$ python -q
>>> import numpy as np
>>> from numpy import linalg as LA
>>> np.set_printoptions(suppress=True, linewidth=200)
>>> arr = np.load("layer0.npy")
>>> arr
array([[ 1.,  2.,  2., -2., -1.,  0.],
       [-1., -2.,  2.,  0.,  0.,  0.],
       [-2.,  0.,  0.,  1.,  0.,  4.],
       [-1.,  2., -2.,  1., -1.,  5.],
       [ 0., -1.,  1., -2., -2.,  0.],
       [ 0.,  0.,  0.,  0.,  0.,  3.]])
>>> cov = arr.T @ arr
>>> (arr @ arr.T).shape
(6, 6)
>>> np.round(LA.eigvalsh(cov)[::-1], 3)
array([61.028, 18.047, 14.706,  3.89 ,  1.24 ,  0.09 ])
>>> K = np.loadtxt("m.csv", delimiter=",")
>>> K.round(3)
array([[ 1.   ,  0.   ,  0.   ,  0.   ,  0.   ,  0.   ,  0.   ],
       [ 0.   , -0.707,  0.707,  0.   ,  0.   ,  0.   ,  0.   ],
       [ 0.   , -0.707, -0.707,  0.   ,  0.   ,  0.   ,  0.   ],
       [ 0.   ,  0.   ,  0.   ,  1.   ,  0.   ,  0.   ,  0.   ],
       [ 0.   ,  0.   ,  0.   ,  0.   ,  1.   ,  0.   ,  0.   ],
       [ 0.   ,  0.   ,  0.   ,  0.   ,  0.   ,  1.   ,  0.   ],
       [ 0.   ,  0.   ,  0.   ,  0.   ,  0.   ,  0.   ,  1.   ]])
>>> rng = np.random.default_rng(32)
>>> idx = rng.permutation(7)
>>> B = K[:, idx] * rng.choice([-1, 1], 7)
>>> B.round(3)
array([[-0.   ,  0.   ,  0.   , -0.   ,  1.   ,  0.   ,  0.   ],
       [-0.   , -0.707,  0.   , -0.707,  0.   ,  0.   ,  0.   ],
       [-0.   , -0.707,  0.   ,  0.707,  0.   ,  0.   ,  0.   ],
       [-0.   ,  0.   ,  0.   , -0.   ,  0.   ,  1.   ,  0.   ],
       [-0.   ,  0.   ,  0.   , -0.   ,  0.   ,  0.   ,  1.   ],
       [-0.   ,  0.   ,  1.   , -0.   ,  0.   ,  0.   ,  0.   ],
       [-1.   ,  0.   ,  0.   , -0.   ,  0.   ,  0.   ,  0.   ]])
>>> Uu, _, Vh = LA.svd(K.T @ B)
>>> np.round(LA.lstsq(K, B)[0], 3) + 0
array([[ 0.,  0.,  0.,  0.,  1.,  0.,  0.],
       [ 0.,  1.,  0.,  0.,  0.,  0.,  0.],
       [ 0.,  0.,  0., -1.,  0.,  0.,  0.],
       [ 0.,  0.,  0.,  0.,  0.,  1.,  0.],
       [ 0.,  0.,  0.,  0.,  0.,  0.,  1.],
       [ 0.,  0.,  1.,  0.,  0.,  0.,  0.],
       [-1.,  0.,  0.,  0.,  0.,  0.,  0.]])
>>> def softmax(z):
...     e = np.exp(z - z.max(axis=-1, keepdims=True))
...     return e / e.sum(axis=-1, keepdims=True)
... 
>>> np.round(softmax(K[4] + 2), 3)
array([0.115, 0.115, 0.115, 0.115, 0.312, 0.115, 0.115])
>>> np.round(softmax(K).sum(axis=1), 3)
array([1., 1., 1., 1., 1., 1., 1.])
>>> att = K @ K.T / np.sqrt(7)
>>> np.round(softmax(att), 3)
array([[0.196, 0.134, 0.134, 0.134, 0.134, 0.134, 0.134],
       [0.134, 0.196, 0.134, 0.134, 0.134, 0.134, 0.134],
       [0.134, 0.134, 0.196, 0.134, 0.134, 0.134, 0.134],
       [0.134, 0.134, 0.134, 0.196, 0.134, 0.134, 0.134],
       [0.134, 0.134, 0.134, 0.134, 0.196, 0.134, 0.134],
       [0.134, 0.134, 0.134, 0.134, 0.134, 0.196, 0.134],
       [0.134, 0.134, 0.134, 0.134, 0.134, 0.134, 0.196]])
>>> x0 = np.array([3, 2, -3, 3, 1, 3, 0])
>>> [p for p in range(1, 25) if np.allclose(LA.matrix_power(K, p), np.eye(7))]
[8, 16, 24]
>>> np.round(np.sort(np.abs(np.degrees(np.angle(LA.eigvals(K))))), 3)
array([  0.,   0.,   0.,   0.,   0., 135., 135.])
>>> K.T @ (K @ x0)
array([ 3.,  2., -3.,  3.,  1.,  3.,  0.])
>>> B = K / LA.norm(K, axis=1, keepdims=True)
>>> cov = B @ B.T
>>> np.argwhere(np.triu(np.abs(cov) > 0.95, 1))
array([], shape=(0, 2), dtype=int64)
>>> (cov - 2 * np.eye(7)).round(6).argmax(axis=1)
array([1, 0, 0, 0, 0, 0, 0])
>>> B = LA.invert(K)
Traceback (most recent call last):
  File "<python-input-29>", line 1, in <module>
    B = LA.invert(K)
        ^^^^^^^^^
AttributeError: module 'numpy.linalg' has no attribute 'invert'
>>> B = LA.inv(K)
>>> np.allclose(B, K.T)
True
>>> round(float(LA.cond(K)), 3)
1.0
>>> round(float(LA.det(K) * LA.det(B)), 3)
1.0
>>> np.round(K @ B, 3) + 0
array([[1., 0., 0., 0., 0., 0., 0.],
       [0., 1., 0., 0., 0., 0., 0.],
       [0., 0., 1., 0., 0., 0., 0.],
       [0., 0., 0., 1., 0., 0., 0.],
       [0., 0., 0., 0., 1., 0., 0.],
       [0., 0., 0., 0., 0., 1., 0.],
       [0., 0., 0., 0., 0., 0., 1.]])
>>> np.round(LA.det(K) * B, 3)
array([[ 1.   ,  0.   ,  0.   ,  0.   ,  0.   ,  0.   ,  0.   ],
       [-0.   , -0.707, -0.707, -0.   , -0.   , -0.   , -0.   ],
       [ 0.   ,  0.707, -0.707,  0.   ,  0.   ,  0.   ,  0.   ],
       [ 0.   ,  0.   ,  0.   ,  1.   ,  0.   ,  0.   ,  0.   ],
       [ 0.   ,  0.   ,  0.   ,  0.   ,  1.   ,  0.   ,  0.   ],
       [ 0.   ,  0.   ,  0.   ,  0.   ,  0.   ,  1.   ,  0.   ],
       [ 0.   ,  0.   ,  0.   ,  0.   ,  0.   ,  0.   ,  1.   ]])
